$ python -q
>>> import numpy as np
>>> import numpy.linalg as la
>>> np.set_printoptions(suppress=True, linewidth=160)
>>> M = -1 * np.eye(14) + np.ones((14, 14))
>>> M
array([[0., 1., 1., 1., 1., 1., 1., 1., 1., 1., 1., 1., 1., 1.],
       [1., 0., 1., 1., 1., 1., 1., 1., 1., 1., 1., 1., 1., 1.],
       [1., 1., 0., 1., 1., 1., 1., 1., 1., 1., 1., 1., 1., 1.],
       [1., 1., 1., 0., 1., 1., 1., 1., 1., 1., 1., 1., 1., 1.],
       [1., 1., 1., 1., 0., 1., 1., 1., 1., 1., 1., 1., 1., 1.],
       [1., 1., 1., 1., 1., 0., 1., 1., 1., 1., 1., 1., 1., 1.],
       [1., 1., 1., 1., 1., 1., 0., 1., 1., 1., 1., 1., 1., 1.],
       [1., 1., 1., 1., 1., 1., 1., 0., 1., 1., 1., 1., 1., 1.],
       [1., 1., 1., 1., 1., 1., 1., 1., 0., 1., 1., 1., 1., 1.],
       [1., 1., 1., 1., 1., 1., 1., 1., 1., 0., 1., 1., 1., 1.],
       [1., 1., 1., 1., 1., 1., 1., 1., 1., 1., 0., 1., 1., 1.],
       [1., 1., 1., 1., 1., 1., 1., 1., 1., 1., 1., 0., 1., 1.],
       [1., 1., 1., 1., 1., 1., 1., 1., 1., 1., 1., 1., 0., 1.],
       [1., 1., 1., 1., 1., 1., 1., 1., 1., 1., 1., 1., 1., 0.]])
>>> [round(float(la.det(M[:i, :i])), 2) + 0 for i in range(1, 15)]
[0.0, -1.0, 2.0, -3.0, 4.0, -5.0, 6.0, -7.0, 8.0, -9.0, 10.0, -11.0, 12.0, -13.0]
>>> np.round(la.eigvalsh(M).min(), 2)
np.float64(-1.0)
>>> J = np.load("case3.npy")
>>> J
array([[ 0. , -1.4, -0.5, -0.7,  0.6, -0.8,  0.5],
       [-1.2, -0.1,  0.8, -0.6, -1.4,  1.6,  1.1],
       [-0.2, -0.8,  0.8,  0.3,  1.5,  0.2,  1.2],
       [ 1.7,  1.6, -1.9,  0.5, -0.5, -0.2,  0.1],
       [-2.4,  1.2, -0.7, -1.6, -2.1, -0.3, -0.1],
       [ 1.7, -0.6, -0.4, -0.5, -0.1,  0.7,  1.5],
       [ 2.3,  0.9,  1.2, -0.3,  0.2, -1.1, -1.4],
       [ 0.5,  0.7,  0.5, -0.2, -0.2, -0.5,  0.3]])
>>> np.round(la.norm(J, axis=1), 2)
array([1.99, 2.86, 2.27, 3.1 , 3.84, 2.53, 3.29, 1.19])
>>> round(la.norm(J[6] - J[5]), 2)
np.float64(4.12)
>>> la.norm(J, axis=1).argmax()
np.int64(4)
>>> th = np.radians(15)
>>> R = np.eye(7)
>>> R[1, 1] = R[0, 0] = np.cos(th)
>>> R[1, 0], R[0, 1] = -np.sin(th), np.sin(th)
>>> R.round(2)
array([[ 0.97,  0.26,  0.  ,  0.  ,  0.  ,  0.  ,  0.  ],
       [-0.26,  0.97,  0.  ,  0.  ,  0.  ,  0.  ,  0.  ],
       [ 0.  ,  0.  ,  1.  ,  0.  ,  0.  ,  0.  ,  0.  ],
       [ 0.  ,  0.  ,  0.  ,  1.  ,  0.  ,  0.  ,  0.  ],
       [ 0.  ,  0.  ,  0.  ,  0.  ,  1.  ,  0.  ,  0.  ],
       [ 0.  ,  0.  ,  0.  ,  0.  ,  0.  ,  1.  ,  0.  ],
       [ 0.  ,  0.  ,  0.  ,  0.  ,  0.  ,  0.  ,  1.  ]])
>>> A2 = J @ R.T
>>> np.round(np.abs(A2 - J).max(axis=0), 2)
array([0.39, 0.63, 0.  , 0.  , 0.  , 0.  , 0.  ])
>>> np.allclose(J @ J.T, A2 @ A2.T)
True
>>> np.round(la.svd(J, compute_uv=False), 2), np.round(la.svd(A2, compute_uv=False), 2)
(array([4.88, 4.01, 3.02, 2.42, 1.97, 1.2 , 0.31]), array([4.88, 4.01, 3.02, 2.42, 1.97, 1.2 , 0.31]))
>>> np.allclose(la.norm(J, axis=1), la.norm(A2, axis=1))
True
>>> np.round(la.det(R), 2), np.round(np.trace(R), 2)
(np.float64(1.0), np.float64(6.93))
